% ipython --no-banner

In [1]: import numpy as np

In [2]: np.set_printoptions(precision=3, suppress=True, linewidth=200, sign=" ")

In [3]: rng = np.random.default_rng(430)

In [4]: F = np.eye(3, dtype=int)[rng.permutation(3)]

In [5]: print(F)
[[ 0  1  0]
 [ 0  0  1]
 [ 1  0  0]]

In [6]: print(np.linalg.svd(F, compute_uv=False))
[ 1.  1.  1.]

In [7]: print(np.linalg.pinv(F))
[[ 0.  0.  1.]
 [ 1.  0.  0.]
 [ 0.  1.  0.]]

In [8]: print(F[:, 1] @ F[:, 2])
0

In [9]: print(F.T @ F)
[[ 1  0  0]
 [ 0  1  0]
 [ 0  0  1]]

In [10]: r0 = np.array([0, 5, -5])

In [11]: other = F + np.outer(r0, np.eye(3)[0])

In [12]: print(np.round(np.linalg.det(other) / np.linalg.det(F), 3), round(1 + np.linalg.solve(F, r0)[0], 3))
-4.0 -4.0

In [13]: print(np.linalg.matrix_rank(np.linalg.inv(other) - np.linalg.inv(F), tol=1e-8))
1

In [14]: print(np.einsum("ij,ji->", F, F))
0

In [15]: print(np.linalg.eigvals(F))
[-0.5+0.866j -0.5-0.866j  1. +0.j   ]

In [16]: print(round(float(np.linalg.det(F[::-1])), 3))
-1.0

In [17]: print(np.round(np.poly(F), 3) + 0)
[ 1.  0.  0. -1.]

In [18]: print(np.einsum("ii->", F))
0

In [19]: print(np.round(np.linalg.eigvals(F).sum().real, 3))
0.0

In [20]: E = np.loadtxt("data.csv", delimiter=",")

In [21]: print(E)
[[ 1.  0.  0.  0.  0.  0.  0.  0.  0.  0.]
 [ 0.  0.  0.  0.  0.  0.  0.  0.  1.  0.]
 [ 0.  0.  0.  0.  0.  0.  0.  1.  0.  0.]
 [ 0.  1.  0.  0.  0.  0.  0.  0.  0.  0.]
 [ 0.  0.  0.  0.  0.  0.  1.  0.  0.  0.]
 [ 0.  0.  1.  0.  0.  0.  0.  0.  0.  0.]
 [ 0.  0.  0.  0.  1.  0.  0.  0.  0.  0.]
 [ 0.  0.  0.  1.  0.  0.  0.  0.  0.  0.]
 [ 0.  0.  0.  0.  0.  1.  0.  0.  0.  0.]
 [ 0.  0.  0.  0.  0.  0.  0.  0.  0.  1.]]

In [22]: other = np.array([[-2, 3],
    ...:     [0, 3],
    ...:     [2, 2],
    ...:     [1, 2],
    ...:     [-1, 3],
    ...:     [-3, 3],
    ...:     [-1, 0],
    ...:     [0, -3],
    ...:     [0, -2],
    ...:     [1, -3]])

In [23]: print(np.einsum("ik,kj->ji", E, other))
[[-2.  0.  0.  0. -1.  2. -1.  1. -3.  1.]
 [ 3. -2. -3.  3.  0.  2.  3.  2.  3. -3.]]

In [24]: print(np.linalg.matrix_rank(np.vstack([E, other.T])))
10

In [25]: print(np.einsum("ik,kj->ij", E, other))
[[-2.  3.]
 [ 0. -2.]
 [ 0. -3.]
 [ 0.  3.]
 [-1.  0.]
 [ 2.  2.]
 [-1.  3.]
 [ 1.  2.]
 [-3.  3.]
 [ 1. -3.]]

In [26]: print(np.einsum("ij,ij->i", E, E))
[ 1.  1.  1.  1.  1.  1.  1.  1.  1.  1.]

In [27]: print(np.linalg.pinv(E))
[[ 1.  0.  0.  0.  0.  0.  0.  0.  0.  0.]
 [ 0.  0.  0.  1.  0.  0.  0.  0.  0.  0.]
 [ 0.  0.  0.  0.  0.  1.  0.  0.  0.  0.]
 [ 0.  0.  0.  0.  0.  0.  0.  1.  0.  0.]
 [ 0.  0.  0.  0.  0.  0.  1.  0.  0.  0.]
 [ 0.  0.  0.  0.  0.  0.  0.  0.  1.  0.]
 [ 0.  0.  0.  0.  1.  0.  0.  0.  0.  0.]
 [ 0.  0.  1.  0.  0.  0.  0.  0.  0.  0.]
 [ 0.  1.  0.  0.  0.  0.  0.  0.  0.  0.]
 [ 0.  0.  0.  0.  0.  0.  0.  0.  0.  1.]]
